% ipython --no-banner

In [1]: import numpy as np

In [2]: np.set_printoptions(precision=2, suppress=True, linewidth=200, floatmode="fixed")

In [3]: tidy = lambda a: np.round(a, 2) + 0

In [4]: mat = np.loadtxt("run7.csv", delimiter=",")

In [5]: mat
Out[5]: 
array([[ -2.00,  -2.00,  -2.00,  -2.00,  -2.00,  -2.00,  -2.00,  -2.00,  -2.00,  -2.00,  -2.00],
       [ -2.00,  -4.00,  -4.00,  -4.00,  -4.00,  -4.00,  -4.00,  -4.00,  -4.00,  -4.00,  -4.00],
       [ -2.00,  -4.00,  -6.00,  -6.00,  -6.00,  -6.00,  -6.00,  -6.00,  -6.00,  -6.00,  -6.00],
       [ -2.00,  -4.00,  -6.00,  -8.00,  -8.00,  -8.00,  -8.00,  -8.00,  -8.00,  -8.00,  -8.00],
       [ -2.00,  -4.00,  -6.00,  -8.00, -10.00, -10.00, -10.00, -10.00, -10.00, -10.00, -10.00],
       [ -2.00,  -4.00,  -6.00,  -8.00, -10.00, -12.00, -12.00, -12.00, -12.00, -12.00, -12.00],
       [ -2.00,  -4.00,  -6.00,  -8.00, -10.00, -12.00, -14.00, -14.00, -14.00, -14.00, -14.00],
       [ -2.00,  -4.00,  -6.00,  -8.00, -10.00, -12.00, -14.00, -16.00, -16.00, -16.00, -16.00],
       [ -2.00,  -4.00,  -6.00,  -8.00, -10.00, -12.00, -14.00, -16.00, -18.00, -18.00, -18.00],
       [ -2.00,  -4.00,  -6.00,  -8.00, -10.00, -12.00, -14.00, -16.00, -18.00, -20.00, -20.00],
       [ -2.00,  -4.00,  -6.00,  -8.00, -10.00, -12.00, -14.00, -16.00, -18.00, -20.00, -22.00]])

In [6]: [round(float(np.linalg.det(mat[:i, :i])), 2) + 0 for i in range(1, 12)]
Out[6]: [-2.0, 4.0, -8.0, 16.0, -32.0, 64.0, -128.0, 256.0, -512.0, 1024.0, -2048.0]

In [7]: np.linalg.cholesky(mat)
LinAlgError: Matrix is not positive definite


In [8]: evals, vecs = np.linalg.eigh(mat)

In [9]: np.unique(evals.round(6) + 0, return_counts=True)[1]
Out[9]: array([1, 1, 1, 1, 1, 1, 1, 1, 1, 1, 1])

In [10]: tidy(vecs @ np.diag(evals) @ vecs.T)
Out[10]: 
array([[ -2.00,  -2.00,  -2.00,  -2.00,  -2.00,  -2.00,  -2.00,  -2.00,  -2.00,  -2.00,  -2.00],
       [ -2.00,  -4.00,  -4.00,  -4.00,  -4.00,  -4.00,  -4.00,  -4.00,  -4.00,  -4.00,  -4.00],
       [ -2.00,  -4.00,  -6.00,  -6.00,  -6.00,  -6.00,  -6.00,  -6.00,  -6.00,  -6.00,  -6.00],
       [ -2.00,  -4.00,  -6.00,  -8.00,  -8.00,  -8.00,  -8.00,  -8.00,  -8.00,  -8.00,  -8.00],
       [ -2.00,  -4.00,  -6.00,  -8.00, -10.00, -10.00, -10.00, -10.00, -10.00, -10.00, -10.00],
       [ -2.00,  -4.00,  -6.00,  -8.00, -10.00, -12.00, -12.00, -12.00, -12.00, -12.00, -12.00],
       [ -2.00,  -4.00,  -6.00,  -8.00, -10.00, -12.00, -14.00, -14.00, -14.00, -14.00, -14.00],
       [ -2.00,  -4.00,  -6.00,  -8.00, -10.00, -12.00, -14.00, -16.00, -16.00, -16.00, -16.00],
       [ -2.00,  -4.00,  -6.00,  -8.00, -10.00, -12.00, -14.00, -16.00, -18.00, -18.00, -18.00],
       [ -2.00,  -4.00,  -6.00,  -8.00, -10.00, -12.00, -14.00, -16.00, -18.00, -20.00, -20.00],
       [ -2.00,  -4.00,  -6.00,  -8.00, -10.00, -12.00, -14.00, -16.00, -18.00, -20.00, -22.00]])

In [11]: tidy(vecs.T @ vecs)
Out[11]: 
array([[1.00, 0.00, 0.00, 0.00, 0.00, 0.00, 0.00, 0.00, 0.00, 0.00, 0.00],
       [0.00, 1.00, 0.00, 0.00, 0.00, 0.00, 0.00, 0.00, 0.00, 0.00, 0.00],
       [0.00, 0.00, 1.00, 0.00, 0.00, 0.00, 0.00, 0.00, 0.00, 0.00, 0.00],
       [0.00, 0.00, 0.00, 1.00, 0.00, 0.00, 0.00, 0.00, 0.00, 0.00, 0.00],
       [0.00, 0.00, 0.00, 0.00, 1.00, 0.00, 0.00, 0.00, 0.00, 0.00, 0.00],
       [0.00, 0.00, 0.00, 0.00, 0.00, 1.00, 0.00, 0.00, 0.00, 0.00, 0.00],
       [0.00, 0.00, 0.00, 0.00, 0.00, 0.00, 1.00, 0.00, 0.00, 0.00, 0.00],
       [0.00, 0.00, 0.00, 0.00, 0.00, 0.00, 0.00, 1.00, 0.00, 0.00, 0.00],
       [0.00, 0.00, 0.00, 0.00, 0.00, 0.00, 0.00, 0.00, 1.00, 0.00, 0.00],
       [0.00, 0.00, 0.00, 0.00, 0.00, 0.00, 0.00, 0.00, 0.00, 1.00, 0.00],
       [0.00, 0.00, 0.00, 0.00, 0.00, 0.00, 0.00, 0.00, 0.00, 0.00, 1.00]])

In [12]: tidy(evals.sum()), np.trace(mat)
Out[12]: (np.float64(-132.0), np.float64(-132.0))

In [13]: (evals > 1e-8).sum(), (evals < -1e-8).sum()
Out[13]: (np.int64(0), np.int64(11))

In [14]: tidy(vecs.T @ mat @ vecs)
Out[14]: 
array([[-107.36,    0.00,    0.00,    0.00,    0.00,    0.00,    0.00,    0.00,    0.00,    0.00,    0.00],
       [   0.00,  -12.08,    0.00,    0.00,    0.00,    0.00,    0.00,    0.00,    0.00,    0.00,    0.00],
       [   0.00,    0.00,   -4.46,    0.00,    0.00,    0.00,    0.00,    0.00,    0.00,    0.00,    0.00],
       [   0.00,    0.00,    0.00,   -2.36,    0.00,    0.00,    0.00,    0.00,    0.00,    0.00,    0.00],
       [   0.00,    0.00,    0.00,    0.00,   -1.50,    0.00,    0.00,    0.00,    0.00,    0.00,    0.00],
       [   0.00,    0.00,    0.00,    0.00,    0.00,   -1.07,    0.00,    0.00,    0.00,    0.00,    0.00],
       [   0.00,    0.00,    0.00,    0.00,    0.00,    0.00,   -0.83,    0.00,    0.00,    0.00,    0.00],
       [   0.00,    0.00,    0.00,    0.00,    0.00,    0.00,    0.00,   -0.68,    0.00,    0.00,    0.00],
       [   0.00,    0.00,    0.00,    0.00,    0.00,    0.00,    0.00,    0.00,   -0.59,    0.00,    0.00],
       [   0.00,    0.00,    0.00,    0.00,    0.00,    0.00,    0.00,    0.00,    0.00,   -0.54,    0.00],
       [   0.00,    0.00,    0.00,    0.00,    0.00,    0.00,    0.00,    0.00,    0.00,    0.00,   -0.51]])
